>>> import numpy as np
>>> from numpy import linalg as LA
>>> np.set_printoptions(precision=2, suppress=True, linewidth=200, floatmode="fixed")
>>> tidy = lambda a: np.round(a, 2) + 0
>>> mat = np.load("a.npy")
>>> mat
array([[ 2,  1, -2],
       [ 2,  1,  0],
       [ 1,  0,  2],
       [ 3, -2,  1],
       [ 3,  0,  3],
       [ 5, -2,  4],
       [ 4,  0,  5],
       [ 6,  0,  7],
       [ 4,  2,  9],
       [ 6,  1, 11],
       [ 5,  0, 10],
       [ 6, -2, 11],
       [ 4, -4,  9],
       [ 3, -3,  7],
       [ 2, -5,  5],
       [ 3, -7,  3],
       [ 4, -8,  4],
       [ 4, -6,  3],
       [ 2, -5,  4],
       [ 1, -7,  6],
       [ 3, -9,  7],
       [ 1, -7,  6]])
>>> rng = np.random.default_rng(236797)
>>> labels = rng.permutation(3)
>>> A2 = mat[:, labels] * rng.choice([-1, 1], 3)
>>> A2
array([[  2,  -1,  -2],
       [  0,  -1,  -2],
       [ -2,   0,  -1],
       [ -1,   2,  -3],
       [ -3,   0,  -3],
       [ -4,   2,  -5],
       [ -5,   0,  -4],
       [ -7,   0,  -6],
       [ -9,  -2,  -4],
       [-11,  -1,  -6],
       [-10,   0,  -5],
       [-11,   2,  -6],
       [ -9,   4,  -4],
       [ -7,   3,  -3],
       [ -5,   5,  -2],
       [ -3,   7,  -3],
       [ -4,   8,  -4],
       [ -3,   6,  -4],
       [ -4,   5,  -2],
       [ -6,   7,  -1],
       [ -7,   9,  -3],
       [ -6,   7,  -1]])
>>> left, _, Vh = LA.svd(mat.T @ A2)
>>> labels
array([2, 1, 0])
>>> tidy(left @ Vh)
array([[ 0.00,  0.00, -1.00],
       [ 0.00, -1.00,  0.00],
       [-1.00,  0.00,  0.00]])
>>> tidy(LA.lstsq(mat, A2)[0])
array([[ 0.00,  0.00, -1.00],
       [ 0.00, -1.00,  0.00],
       [-1.00,  0.00,  0.00]])
>>> T = np.stack([mat, -1 * mat, mat[::-1]])
>>> T.sum(axis=0)
array([[ 1, -7,  6],
       [ 3, -9,  7],
       [ 1, -7,  6],
       [ 2, -5,  4],
       [ 4, -6,  3],
       [ 4, -8,  4],
       [ 3, -7,  3],
       [ 2, -5,  5],
       [ 3, -3,  7],
       [ 4, -4,  9],
       [ 6, -2, 11],
       [ 5,  0, 10],
       [ 6,  1, 11],
       [ 4,  2,  9],
       [ 6,  0,  7],
       [ 4,  0,  5],
       [ 5, -2,  4],
       [ 3,  0,  3],
       [ 3, -2,  1],
       [ 1,  0,  2],
       [ 2,  1,  0],
       [ 2,  1, -2]])
>>> (T @ mat.T).shape
(3, 22, 22)
>>> T.shape
(3, 22, 3)
>>> LA.matrix_rank(T.reshape(3, -1))
np.int64(2)
>>> Ac = mat - mat.mean(axis=0)
>>> evecs = LA.svd(Ac)[2][:2]
>>> A2 = Ac - Ac @ evecs.T @ evecs
>>> tidy(np.cov(Ac @ evecs.T, rowvar=False))
array([[13.33,  0.00],
       [ 0.00, 11.87]])
>>> tidy(LA.norm(A2) / LA.norm(Ac))
np.float64(0.22)
>>> tidy((Ac @ evecs.T).std(axis=0))
array([3.57, 3.37])
>>> tidy(A2.std(axis=0))
array([1.05, 0.17, 0.31])
>>> LA.norm(A2, axis=1).round(6).argmax()
np.int64(19)
>>> vec = np.array([-2, -1, 1])
>>> rhs = mat @ vec
>>> coef, lr = np.zeros(3), 1 / LA.norm(mat, 2) ** 2
>>> for i in range(25):
...     coef -= lr * mat.T @ (mat @ coef - rhs)
...     if i % 5 == 0: print(i, round(LA.norm(mat @ coef - rhs), 2))
... 
0 19.64
5 12.68
10 10.03
15 8.27
20 6.87
>>> tidy(LA.cond(mat))
np.float64(5.24)
>>> tidy(coef)
array([-1.25, -1.03,  0.57])
>>> data = np.load("w.npy")
>>> data
array([[ 1, -2,  0],
       [-5, -3,  0],
       [ 0,  0,  1]])
>>> tidy(LA.det(data))
np.float64(-13.0)
>>> A2 = np.array([[2, 2, 0, 0], [2, 0, 2, 2], [2, 2, 2, 0], [1, 2, 0, 0]])
>>> feats = np.triu(A2, 1)
>>> feats
array([[0, 2, 0, 0],
       [0, 0, 2, 2],
       [0, 0, 0, 0],
       [0, 0, 0, 0]])
>>> labels = rng.permutation(4)
>>> labels
array([0, 3, 1, 2])
>>> A2 = feats[labels][:, labels]
>>> np.trace(A2)
np.int64(0)
>>> tidy(np.sort(np.abs(LA.eigvals(A2))))
array([0.00, 0.00, 0.00, 0.00])
>>> tidy(LA.det(A2)), tidy(LA.det(feats[labels]))
(np.float64(0.0), np.float64(0.0))
>>> np.diag(A2)
array([0, 0, 0, 0])
